$ ipython --no-banner

In [1]: import numpy as np

In [2]: np.set_printoptions(precision=2, suppress=True, linewidth=100, floatmode="fixed")

In [3]: Y = np.array([[-4, -1], [4, -5], [4, 2]])

In [4]: data = np.tile(Y, (2, 3))

In [5]: data
Out[5]: 
array([[-4, -1, -4, -1, -4, -1],
       [ 4, -5,  4, -5,  4, -5],
       [ 4,  2,  4,  2,  4,  2],
       [-4, -1, -4, -1, -4, -1],
       [ 4, -5,  4, -5,  4, -5],
       [ 4,  2,  4,  2,  4,  2]])

In [6]: rng = np.random.default_rng(533)

In [7]: lab = rng.permutation(6)

In [8]: lab
Out[8]: array([4, 5, 3, 2, 0, 1])

In [9]: Y = data[lab][:, lab]

In [10]: np.trace(Y)
Out[10]: np.int64(0)

In [11]: Y
Out[11]: 
array([[ 4, -5, -5,  4,  4, -5],
       [ 4,  2,  2,  4,  4,  2],
       [-4, -1, -1, -4, -4, -1],
       [ 4,  2,  2,  4,  4,  2],
       [-4, -1, -1, -4, -4, -1],
       [ 4, -5, -5,  4,  4, -5]])

In [12]: np.diag(Y)
Out[12]: array([ 4,  2, -1,  4, -4, -5])

In [13]: np.round(np.sort(np.abs(np.linalg.eigvals(Y))), 2) + 0
Out[13]: array([0.00, 0.00, 0.00, 0.00, 0.00, 0.00])

In [14]: np.allclose(Y, data)
Out[14]: False

In [15]: np.linalg.matrix_power(data, 2)
Out[15]: 
array([[-20,  20, -20,  20, -20,  20],
       [ -4,   4,  -4,   4,  -4,   4],
       [ 24, -24,  24, -24,  24, -24],
       [-20,  20, -20,  20, -20,  20],
       [ -4,   4,  -4,   4,  -4,   4],
       [ 24, -24,  24, -24,  24, -24]])

In [16]: (data + data.T) / 2
Out[16]: 
array([[-4.00,  1.50,  0.00, -2.50,  0.00,  1.50],
       [ 1.50, -5.00,  3.00, -3.00, -0.50, -1.50],
       [ 0.00,  3.00,  4.00, -1.00,  4.00,  3.00],
       [-2.50, -3.00, -1.00, -1.00, -4.50,  0.50],
       [ 0.00, -0.50,  4.00, -4.50,  4.00, -0.50],
       [ 1.50, -1.50,  3.00,  0.50, -0.50,  2.00]])

In [17]: np.allclose(data @ data.T, data.T @ data)
Out[17]: False

In [18]: np.linalg.determinant(data)
AttributeError: module 'numpy.linalg' has no attribute 'determinant'


In [19]: (data - data.T) / 2
Out[19]: 
array([[ 0.00, -2.50, -4.00,  1.50, -4.00, -2.50],
       [ 2.50,  0.00,  1.00, -2.00,  4.50, -3.50],
       [ 4.00, -1.00,  0.00,  3.00,  0.00, -1.00],
       [-1.50,  2.00, -3.00,  0.00,  0.50, -1.50],
       [ 4.00, -4.50,  0.00, -0.50,  0.00, -4.50],
       [ 2.50,  3.50,  1.00,  1.50,  4.50,  0.00]])

In [20]: np.round(np.sort(np.abs(np.linalg.eigvals(data))), 2) + 0
Out[20]: array([0.00, 0.00, 0.00, 0.00, 0.00, 0.00])

In [21]: np.trace(data)
Out[21]: np.int64(0)

In [22]: np.round(np.abs(np.linalg.eigvals(data)).max(), 2)
Out[22]: np.float64(0.0)
